% python3 -q
>>> import numpy as np
>>> from numpy import linalg as LA
>>> np.set_printoptions(precision=3, suppress=True, linewidth=200)
>>> F = np.loadtxt("dump.csv", delimiter=",")
>>> F
array([[  0.,  -5.,  -1.,   9.,   3.,   0.,  -3.,  -2.],
       [ -3.,   5.,  -4.,  -6.,  -2.,  -1.,   5.,   4.],
       [ -4.,  -1.,   2., -15.,  -5.,  -2.,  -4.,   1.],
       [ -2.,   5.,  -5.,  -9.,  -3.,   3.,  -4.,   5.],
       [  3.,  -3.,   5., -12.,  -4.,   4.,   3.,   4.],
       [  4.,   4.,   4.,   6.,   2.,  -4.,  -2.,   4.]])
>>> LA.norm(F, axis=1)
array([11.358, 11.489, 17.088, 13.928, 15.62 , 11.136])
>>> round(LA.norm(F[0] - F[2]), 3)
np.float64(26.363)
>>> np.round(LA.norm(F, 1), 3), np.round(LA.norm(F, np.inf), 3)
(np.float64(57.0), np.float64(38.0))
>>> round(float(LA.norm(F, "nuc")), 3)
68.094
>>> LA.norm(F, axis=0)
array([ 7.348, 10.05 ,  9.327, 24.556,  8.185,  6.782,  8.888,  8.832])
>>> U, sigma, Vh = LA.svd(F, full_matrices=False)
>>> sigma
array([26.869, 12.402, 10.328,  8.967,  6.609,  2.92 ])
>>> np.allclose(U * sigma @ Vh, F)
True
>>> E = np.load("m.npy")
>>> E
array([[1, 0, 0, 0, 0, 0, 0, 0, 0, 0],
       [2, 1, 0, 0, 0, 0, 0, 0, 0, 0],
       [0, 2, 2, 0, 0, 0, 0, 0, 0, 0],
       [0, 0, 0, 1, 0, 0, 0, 0, 0, 0],
       [1, 0, 1, 0, 0, 0, 0, 0, 0, 0],
       [2, 1, 2, 0, 0, 0, 0, 0, 0, 0],
       [0, 0, 2, 1, 2, 1, 0, 0, 0, 0],
       [1, 0, 2, 1, 1, 1, 1, 1, 0, 0],
       [1, 1, 0, 2, 0, 1, 0, 1, 2, 0],
       [2, 1, 1, 2, 2, 2, 1, 2, 0, 2]])
>>> LA.matrix_rank(E - E[0, 0] * np.eye(10))
np.int64(8)
>>> np.prod(np.diag(E)), round(LA.det(E), 3)
(np.int64(0), np.float64(0.0))
>>> E @ E
array([[ 1,  0,  0,  0,  0,  0,  0,  0,  0,  0],
       [ 4,  1,  0,  0,  0,  0,  0,  0,  0,  0],
       [ 4,  6,  4,  0,  0,  0,  0,  0,  0,  0],
       [ 0,  0,  0,  1,  0,  0,  0,  0,  0,  0],
       [ 1,  2,  2,  0,  0,  0,  0,  0,  0,  0],
       [ 4,  5,  4,  0,  0,  0,  0,  0,  0,  0],
       [ 4,  5,  8,  1,  0,  0,  0,  0,  0,  0],
       [ 5,  5, 11,  3,  3,  2,  1,  1,  0,  0],
       [ 8,  4,  4,  7,  1,  3,  1,  3,  4,  0],
       [16,  7, 16,  9,  8,  7,  4,  6,  0,  4]])
>>> [int(LA.matrix_rank(LA.matrix_power(E, p))) for p in range(1, 11)]
[8, 7, 7, 7, 7, 7, 7, 7, 7, 7]
>>> np.sort(LA.eigvals(E))
array([0., 0., 0., 1., 1., 1., 1., 2., 2., 2.])
>>> [round(float(x), 3) for x in LA.svd(E, compute_uv=False)[:3]]
[7.131, 3.594, 3.152]
>>> round(float(LA.norm(E, 2) / LA.norm(E)), 3)
0.774
>>> np.argsort(-LA.norm(E, axis=0).round(6), kind="stable")[:3]
array([2, 0, 3])
>>> U, sigma, Vh = LA.svd(E)
>>> V = Vh[:(sigma > 1e-8).sum()]
>>> rng = np.random.default_rng(225)
>>> vec = E[8] + 4 * E[9] + rng.integers(2) * np.eye(10)[4]
>>> vec
array([ 9.,  5.,  4., 10.,  9.,  9.,  4.,  9.,  2.,  8.])
>>> np.round(LA.norm(vec - V.T @ V @ vec), 3)
np.float64(0.407)
>>> np.diag(V.T @ V)
array([1.   , 1.   , 1.   , 1.   , 0.834, 0.336, 0.585, 0.519, 0.83 , 0.896])
>>> np.allclose(V.T @ V @ vec, vec)
False
>>> U, sigma, Vh = LA.svd(E)
>>> sigma.round(3) + 0
array([7.131, 3.594, 3.152, 2.429, 1.773, 1.169, 0.737, 0.581, 0.   , 0.   ])
>>> Y = U[:, :8] @ np.diag(sigma[:8]) @ Vh[:8]
>>> np.round(LA.norm(E - Y, 2), 3), np.round(sigma[8], 3)
(np.float64(0.0), np.float64(0.0))
>>> round(np.abs(E - Y).max(), 3)
np.float64(0.0)
>>> LA.matrix_rank(Y)
np.int64(8)
>>> r = LA.matrix_rank(E)
>>> r
np.int64(8)
>>> null = LA.svd(E)[2][r:].T
>>> null.shape
(10, 2)
>>> LA.matrix_rank(E.T @ E), LA.matrix_rank(E @ E.T)
(np.int64(8), np.int64(8))
>>> np.round(E @ null, 3) + 0
array([[0., 0.],
       [0., 0.],
       [0., 0.],
       [0., 0.],
       [0., 0.],
       [0., 0.],
       [0., 0.],
       [0., 0.],
       [0., 0.],
       [0., 0.]])
>>> [int(LA.matrix_rank(E[:, :j + 1])) for j in range(10)]
[1, 2, 3, 4, 5, 6, 7, 8, 8, 8]
>>> [int(LA.matrix_rank(E[:i])) for i in range(1, len(E) + 1)]
[1, 2, 3, 4, 4, 4, 5, 6, 7, 8]
>>> np.allclose(E @ null, 0)
True
>>> arr = np.load("block2.npy")
>>> arr
array([[-0.087, -0.47 , -0.479, -0.163,  0.307, -0.174,  0.151, -0.305, -0.03 , -0.303, -0.367,  0.058, -0.208],
       [-0.131, -0.341,  0.381,  0.271, -0.099, -0.441, -0.267,  0.005,  0.097, -0.183,  0.147,  0.546, -0.097],
       [ 0.305,  0.106, -0.443,  0.216, -0.262, -0.463,  0.047,  0.128,  0.015, -0.325,  0.184, -0.141,  0.437],
       [ 0.044, -0.153, -0.14 , -0.444, -0.501,  0.185, -0.32 , -0.485, -0.128, -0.005,  0.333,  0.079,  0.042],
       [-0.174, -0.118, -0.117,  0.38 , -0.134, -0.232, -0.18 , -0.372,  0.241,  0.605, -0.199, -0.292,  0.077],
       [ 0.   ,  0.329,  0.3  , -0.282,  0.072, -0.309, -0.369, -0.161,  0.269, -0.367, -0.185, -0.432, -0.178],
       [-0.567,  0.575, -0.143,  0.092, -0.034, -0.035,  0.014, -0.248, -0.252, -0.127, -0.179,  0.334,  0.177],
       [-0.087, -0.047, -0.084, -0.138,  0.375,  0.25 , -0.188, -0.026,  0.615, -0.042,  0.098,  0.201,  0.544],
       [ 0.349,  0.306,  0.011, -0.161,  0.362, -0.35 ,  0.282, -0.368,  0.048,  0.298,  0.345,  0.243, -0.149],
       [ 0.262,  0.188, -0.196,  0.558,  0.024,  0.412, -0.176, -0.241,  0.197, -0.274,  0.105,  0.068, -0.397],
       [ 0.218,  0.2  , -0.234, -0.243, -0.369, -0.059, -0.049,  0.286,  0.361,  0.202, -0.436,  0.4  , -0.23 ],
       [ 0.305,  0.036, -0.129,  0.01 ,  0.357, -0.03 , -0.659,  0.127, -0.47 ,  0.179, -0.177,  0.109,  0.118],
       [ 0.436, -0.047,  0.41 ,  0.094, -0.127,  0.132,  0.224, -0.37 , -0.091, -0.118, -0.481,  0.113,  0.379]])
>>> np.count_nonzero(arr)
np.int64(168)
>>> round(float(np.abs(arr).max()), 3)
0.659
>>> np.unravel_index(np.abs(arr).argmax(), arr.shape)
(np.int64(11), np.int64(6))
>>> round(LA.norm(arr), 3)
np.float64(3.606)
>>> arr.sum(axis=1)
array([-2.072, -0.112, -0.197, -1.494, -0.516, -1.314, -0.393,  1.471,  1.216,  0.528,  0.047, -0.223,  0.552])
>>> arr.mean(axis=0)
array([ 0.067,  0.043, -0.066,  0.015, -0.002, -0.086, -0.115, -0.156,  0.067, -0.035, -0.063,  0.099,  0.04 ])
>>> LA.matrix_rank(arr)
np.int64(13)
